>>> import numpy as np
>>> import numpy.linalg as la
>>> np.set_printoptions(suppress=True, linewidth=140)
>>> def rd(a):
...     return np.round(a, 2) + 0
... 
>>> X = np.load("x.npy")
>>> X
array([[-1,  3,  2,  3],
       [ 1,  4,  4,  6],
       [ 1,  1,  3,  8],
       [ 1,  3,  0,  9],
       [ 3,  4, -1, 11],
       [ 2,  2, -1, 14],
       [ 5,  2,  1, 15],
       [ 5,  1,  0, 13],
       [ 4,  4,  1, 16],
       [ 7,  5,  1, 16],
       [ 4,  6,  2, 14],
       [ 1,  6,  3, 11],
       [ 0,  3,  3, 12],
       [ 3,  3,  4, 11],
       [ 3,  2,  2, 11]])
>>> hat = X @ la.solve(X.T @ X, X.T)
>>> np.allclose(hat @ hat, hat)
True
>>> A2 = np.c_[X[:, :2] @ np.array([[1, -2], [-1, 2]]), np.array([1, 1, 7, 7, 5, 9, 3, 8, 1, 8, 6, 1, 1, 6, 8])]
>>> A2
array([[-4,  8,  1],
       [-3,  6,  1],
       [ 0,  0,  7],
       [-2,  4,  7],
       [-1,  2,  5],
       [ 0,  0,  9],
       [ 3, -6,  3],
       [ 4, -8,  8],
       [ 0,  0,  1],
       [ 2, -4,  8],
       [-2,  4,  6],
       [-5, 10,  1],
       [-3,  6,  1],
       [ 0,  0,  6],
       [ 1, -2,  8]])
>>> la.matrix_rank(A2)
np.int64(2)
>>> rd(la.norm(A2 - X @ la.lstsq(X, A2)[0], axis=0))
array([ 0.  ,  0.  , 10.82])
>>> M = np.loadtxt("m.csv", delimiter=",")
>>> M
array([[-4.81, -3.31,  6.02, -3.35],
       [-4.8 , -3.21,  6.06, -3.32],
       [-0.07,  0.01,  0.07,  0.04],
       [-1.62, -1.16,  2.04, -1.01],
       [-1.55, -1.06,  1.98, -1.12],
       [-4.77, -3.36,  5.94, -3.31],
       [ 3.24,  2.24, -3.96,  2.32],
       [ 3.19,  2.28, -3.95,  2.3 ],
       [-3.22, -2.26,  3.98, -2.22],
       [-4.85, -3.31,  6.02, -3.36],
       [-1.56, -1.08,  2.11, -1.13],
       [ 3.19,  2.23, -4.02,  2.23],
       [ 3.2 ,  2.23, -4.07,  2.17],
       [ 3.25,  2.24, -3.91,  2.27],
       [ 3.22,  2.16, -4.04,  2.11],
       [ 3.21,  2.19, -3.97,  2.14],
       [ 1.61,  1.06, -1.97,  1.07],
       [-1.58, -1.21,  1.98, -1.11],
       [-3.16, -2.23,  3.96, -2.13],
       [-3.28, -2.28,  4.03, -2.16],
       [ 1.64,  1.03, -1.94,  1.12],
       [ 4.87,  3.28, -6.  ,  3.3 ],
       [-1.55, -1.04,  2.03, -1.09],
       [ 1.45,  1.1 , -2.02,  1.06]])
>>> D = la.norm(M[:, None] - M[None], axis=-1)
>>> rd(D[:5, :5])
array([[0.  , 0.11, 8.97, 6.01, 6.08],
       [0.11, 0.  , 8.94, 5.98, 6.06],
       [8.97, 8.94, 0.  , 2.96, 2.89],
       [6.01, 5.98, 2.96, 0.  , 0.17],
       [6.08, 6.06, 2.89, 0.17, 0.  ]])
>>> D.shape
(24, 24)
>>> la.matrix_rank(D ** 2)
np.int64(6)
>>> D.mean(axis=1).argmax()
np.int64(21)
>>> (D + 1e9 * np.eye(24)).round(6).argmin(axis=1)
array([ 9,  0,  4, 17, 22,  0,  7,  6, 19,  0, 22, 12, 11,  6, 15, 14, 20,  3,  8,  8, 16,  6,  4, 16])
>>> x = np.array([3, 1, 2, 3])
>>> target = M @ x
>>> rd(la.lstsq(M, target)[0])
array([3., 1., 2., 3.])
>>> rd(la.pinv(M) @ M)
array([[1., 0., 0., 0.],
       [0., 1., 0., 0.],
       [0., 0., 1., 0.],
       [0., 0., 0., 1.]])
>>> rd(la.solve(M.T @ M, M.T @ target))
array([3., 1., 2., 3.])
>>> rng = np.random.default_rng(128679)
>>> target = target + 0.02 * rng.normal(size=24)
>>> rd(target)
array([-15.75, -15.46,   0.06,  -4.97,  -5.12, -15.7 ,  11.01,  10.89, -10.61, -15.9 ,  -4.94,  10.44,  10.22,  10.99,  10.05,  10.32,
         5.15,  -5.31, -10.2 , -10.57,   5.46,  15.77,  -4.91,   4.59])
>>> beta, *_ = la.lstsq(M, target)
>>> rd(la.norm(target - M @ beta))
np.float64(0.08)
>>> [round(float(la.norm(la.solve(M.T @ M + lam * np.eye(4), M.T @ target))), 2) for lam in (0, 1, 10, 100)]
[4.85, 1.78, 1.72, 1.56]
>>> mat = np.loadtxt("sample15.csv", delimiter=",")
>>> mat
array([[-2.63,  2.3 ,  2.6 ],
       [ 0.8 ,  0.5 , -0.8 ],
       [ 0.29,  0.4 , -0.3 ],
       [ 2.28,  1.2 , -2.3 ],
       [ 1.07,  0.3 , -1.1 ],
       [ 1.4 ,  0.2 , -1.4 ],
       [-1.22, -2.  ,  1.2 ],
       [-0.87, -0.6 ,  0.9 ],
       [ 0.94,  1.  , -0.9 ],
       [ 0.64,  1.3 , -0.6 ],
       [-0.81,  0.4 ,  0.8 ],
       [ 0.9 ,  0.6 , -0.9 ],
       [-1.2 ,  1.1 ,  1.2 ],
       [-0.31,  1.4 ,  0.3 ],
       [ 0.02, -0.1 ,  0.  ],
       [-0.47,  0.  ,  0.5 ],
       [ 1.05, -0.7 , -1.  ],
       [-1.1 , -0.3 ,  1.1 ],
       [-1.28,  1.1 ,  1.3 ],
       [-0.43, -1.1 ,  0.4 ],
       [ 0.39, -0.8 , -0.4 ],
       [ 1.17,  1.4 , -1.2 ],
       [ 0.09, -0.3 , -0.1 ]])
>>> G = np.cov(mat, rowvar=False)
>>> np.argsort(-mat.std(axis=0).round(6), kind="stable")
array([0, 2, 1])
>>> rd(mat.std(axis=0))
array([1.11, 0.96, 1.11])
>>> np.median(mat, axis=0)
array([ 0.09,  0.4 , -0.1 ])
>>> rd(np.corrcoef(mat[:, 1], mat[:, 0])[0, 1])
np.float64(0.03)
>>> G.shape
(3, 3)
>>> U, sigma, Vt = la.svd(mat)
>>> rd(sigma)
array([7.53, 4.86, 0.08])
>>> A2 = U[:, :2] @ np.diag(sigma[:2]) @ Vt[:2]
>>> rd(la.norm(mat - A2) / la.norm(mat))
np.float64(0.01)
>>> idx = mat[:, 2] > np.median(mat[:, 2])
>>> f = mat[idx].mean(axis=0) - mat[~idx].mean(axis=0)
>>> np.argsort(-np.abs(f).round(6), kind="stable")
array([0, 2, 1])
>>> rd(f)
array([-1.85, -0.23,  1.85])
>>> idx.astype(int)
array([1, 0, 0, 0, 0, 0, 1, 1, 0, 0, 1, 0, 1, 1, 1, 1, 0, 1, 1, 1, 0, 0, 0])
>>> ((mat - mat.mean(axis=0)) @ f > 0).astype(int)
array([1, 0, 0, 0, 0, 0, 1, 1, 0, 0, 1, 0, 1, 1, 1, 1, 0, 1, 1, 1, 0, 0, 0])
>>> W0 = np.load("mat.npy")
>>> W0
array([[0., 5., 2.],
       [5., 0., 0.],
       [2., 0., 0.]])
>>> U, sigma, Vt = la.svd(W0)
>>> rd(sigma)
array([5.39, 5.39, 0.  ])
>>> np.argmax(sigma[:-1] / (sigma[1:] + 1e-6)) + 1
np.int64(2)
>>> A2 = U[:, :2] @ np.diag(sigma[:2]) @ Vt[:2]
>>> la.matrix_rank(A2)
np.int64(2)
>>> rd(np.abs(W0 - A2).max())
np.float64(0.0)
>>> rd(A2)
array([[0., 5., 2.],
       [5., 0., 0.],
       [2., 0., 0.]])
>>> rd(la.norm(W0 - A2) / la.norm(W0))
np.float64(0.0)
>>> rd(la.norm(W0 - A2, 2)), rd(sigma[2])
(np.float64(0.0), np.float64(0.0))
>>> F = np.load("a.npy")
>>> F
array([[ 0.1 , -0.2 ,  0.4 , -0.7 ],
       [-1.2 ,  2.4 , -0.9 , -2.1 ],
       [ 1.  , -1.99,  0.3 ,  0.6 ],
       [-0.6 ,  1.22, -1.6 , -1.3 ],
       [-1.3 ,  2.59,  0.3 ,  1.1 ],
       [-0.3 ,  0.63,  1.2 ,  0.1 ],
       [-0.7 ,  1.41, -0.2 , -0.1 ],
       [ 0.8 , -1.61, -1.1 ,  0.6 ],
       [ 0.2 , -0.35,  1.1 , -0.4 ],
       [-0.1 ,  0.22,  0.5 , -0.8 ],
       [-0.6 ,  1.23,  0.3 ,  0.3 ],
       [ 0.  , -0.02, -0.5 , -1.3 ],
       [ 1.7 , -3.39,  3.  ,  0.7 ],
       [-1.3 ,  2.6 ,  0.  , -1.2 ],
       [-1.2 ,  2.4 , -0.2 , -0.7 ],
       [-0.8 ,  1.59,  0.7 ,  0.8 ],
       [-0.2 ,  0.41,  0.1 , -0.1 ]])
>>> rd(la.norm(F, 2) / la.norm(F))
np.float64(0.86)
>>> round(np.log10(la.cond(F)))
2
>>> cen = F - F.mean(axis=0)
>>> evecs = la.svd(cen)[2][:3]
>>> A2 = cen - cen @ evecs.T @ evecs
>>> rd(np.diag(evecs.T @ evecs))
array([0.2, 0.8, 1. , 1. ])
>>> rd((cen @ evecs.T).std(axis=0))
array([1.96, 0.95, 0.66])
>>> la.norm(A2, axis=1).round(6).argmax()
np.int64(8)
>>> rd(np.cov(cen @ evecs.T, rowvar=False))
array([[4.09, 0.  , 0.  ],
       [0.  , 0.95, 0.  ],
       [0.  , 0.  , 0.47]])
>>> G = np.cov(F, rowvar=False)
>>> rd(np.polyfit(F[:, 0], F[:, 1], 1))
array([-2.  ,  0.01])
>>> rd(G)
array([[ 0.73, -1.45,  0.41,  0.28],
       [-1.45,  2.9 , -0.81, -0.56],
       [ 0.41, -0.81,  1.07,  0.45],
       [ 0.28, -0.56,  0.45,  0.81]])
>>> rd(F.std(axis=0))
array([0.83, 1.65, 1.  , 0.87])
>>> rd(la.eigvalsh(G)[::-1])
array([4.09, 0.95, 0.47, 0.  ])
>>> np.median(F, axis=0)
array([-0.3 ,  0.63,  0.3 , -0.1 ])
>>> np.argsort(-F.std(axis=0).round(6), kind="stable")
array([1, 2, 3, 0])
>>> G.shape
(4, 4)
>>> A2 = np.array([[-8, -3], [-1, -4], [0, -1], [9, 5], [2, 1], [-4, 8]])
>>> basis = np.array([[-5, -2, 4, 3], [-5, 0, -1, -5]])
>>> feats = A2 @ basis
>>> feats
array([[ 55,  16, -29,  -9],
       [ 25,   2,   0,  17],
       [  5,   0,   1,   5],
       [-70, -18,  31,   2],
       [-15,  -4,   7,   1],
       [-20,   8, -24, -52]])
>>> # null space of dimension 2
>>> U, sigma, Vt = la.svd(feats)
>>> rd(sigma)
array([105.61,  65.13,   0.  ,   0.  ])
>>> np.argmax(sigma[:-1] / (sigma[1:] + 1e-6)) + 1
np.int64(2)
>>> A2 = U[:, :2] @ np.diag(sigma[:2]) @ Vt[:2]
>>> rd(np.abs(feats - A2).max())
np.float64(0.0)
>>> rd(la.norm(feats - A2) / la.norm(feats))
np.float64(0.0)
>>> rd(A2)
array([[ 55.,  16., -29.,  -9.],
       [ 25.,   2.,   0.,  17.],
       [  5.,   0.,   1.,   5.],
       [-70., -18.,  31.,   2.],
       [-15.,  -4.,   7.,   1.],
       [-20.,   8., -24., -52.]])
>>> m1 = np.loadtxt("layer5.csv", delimiter=",")
>>> m1
array([[ 0.32, -0.4 ,  0.78],
       [ 2.64, -0.44,  0.99],
       [-1.44,  0.24, -0.54],
       [ 1.91,  0.83, -1.47],
       [ 1.74, -0.42,  0.9 ],
       [-1.22, -0.1 ,  0.12]])
>>> la.lstsq(m1[:-1].T, m1[-1])[2]
np.int32(2)
>>> np.unique(m1.round(6), axis=0).shape
(6, 3)
>>> np.allclose(m1[:-1].T @ la.lstsq(m1[:-1].T, m1[-1])[0], m1[-1])
True
>>> rd(m1 @ la.pinv(m1) @ m1)
array([[ 0.32, -0.4 ,  0.78],
       [ 2.64, -0.44,  0.99],
       [-1.44,  0.24, -0.54],
       [ 1.91,  0.83, -1.47],
       [ 1.74, -0.42,  0.9 ],
       [-1.22, -0.1 ,  0.12]])
>>> np.abs(np.diag(la.qr(m1)[1])) > 1e-9
array([ True,  True, False])
>>> rd(la.norm(m1, 2) / la.norm(m1))
np.float64(0.87)
>>> [round(float(x), 2) for x in la.svd(m1, compute_uv=False)[:3]]
[4.22, 2.38, 0.0]
>>> E = np.load("case10.npy")
>>> rd(E)
array([[ 0.87,  0.5 ],
       [-0.5 ,  0.87]])
>>> x = np.array([4, 3])
>>> rd(np.sort(np.abs(np.degrees(np.angle(la.eigvals(E))))))
array([30., 30.])
>>> 2 - la.matrix_rank(E - np.eye(2), tol=1e-8)
np.int64(0)
>>> rd(np.abs(la.eigvals(E)))
array([1., 1.])
>>> feats.ravel(order="F")
array([ 55,  25,   5, -70, -15, -20,  16,   2,   0, -18,  -4,   8, -29,   0,   1,  31,   7, -24,  -9,  17,   5,   2,   1, -52])
>>> feats.reshape(2, -1)
array([[ 55,  16, -29,  -9,  25,   2,   0,  17,   5,   0,   1,   5],
       [-70, -18,  31,   2, -15,  -4,   7,   1, -20,   8, -24, -52]])
>>> feats.reshape(-1, 2)
array([[ 55,  16],
       [-29,  -9],
       [ 25,   2],
       [  0,  17],
       [  5,   0],
       [  1,   5],
       [-70, -18],
       [ 31,   2],
       [-15,  -4],
       [  7,   1],
       [-20,   8],
       [-24, -52]])
>>> blk = feats.reshape(6, 2, -1)
>>> np.swapaxes(blk, 1, 2)[5]
array([[-20, -24],
       [  8, -52]])
>>> np.einsum("ihd,jhd->hij", blk, blk).shape
(2, 6, 6)
>>> blk.shape
(6, 2, 2)
>>> rd(la.det(E.T))
np.float64(1.0)
>>> rd(np.einsum("ij,ji->", E, E))
np.float64(1.0)
>>> rd(np.kron(np.eye(2, dtype=int), E))
array([[ 0.87,  0.5 ,  0.  ,  0.  ],
       [-0.5 ,  0.87,  0.  ,  0.  ],
       [ 0.  ,  0.  ,  0.87,  0.5 ],
       [ 0.  ,  0.  , -0.5 ,  0.87]])
>>> rd(la.det(2 * E)), rd(la.det(E))
(np.float64(4.0), np.float64(1.0))
>>> rd(la.det(E[::-1]))
np.float64(-1.0)
>>> D = la.norm(X[:, None] - X[None], axis=-1)
>>> np.flatnonzero(D[12] < D.mean() / 2)
array([12])
>>> rd(la.norm(X - X.mean(axis=0), axis=1))
array([9.09, 6.11, 4.56, 3.26, 2.75, 3.98, 4.6 , 4.03, 4.96, 6.67, 4.09, 3.48, 3.04, 2.47, 1.43])
>>> D.mean(axis=1).argmax()
np.int64(0)
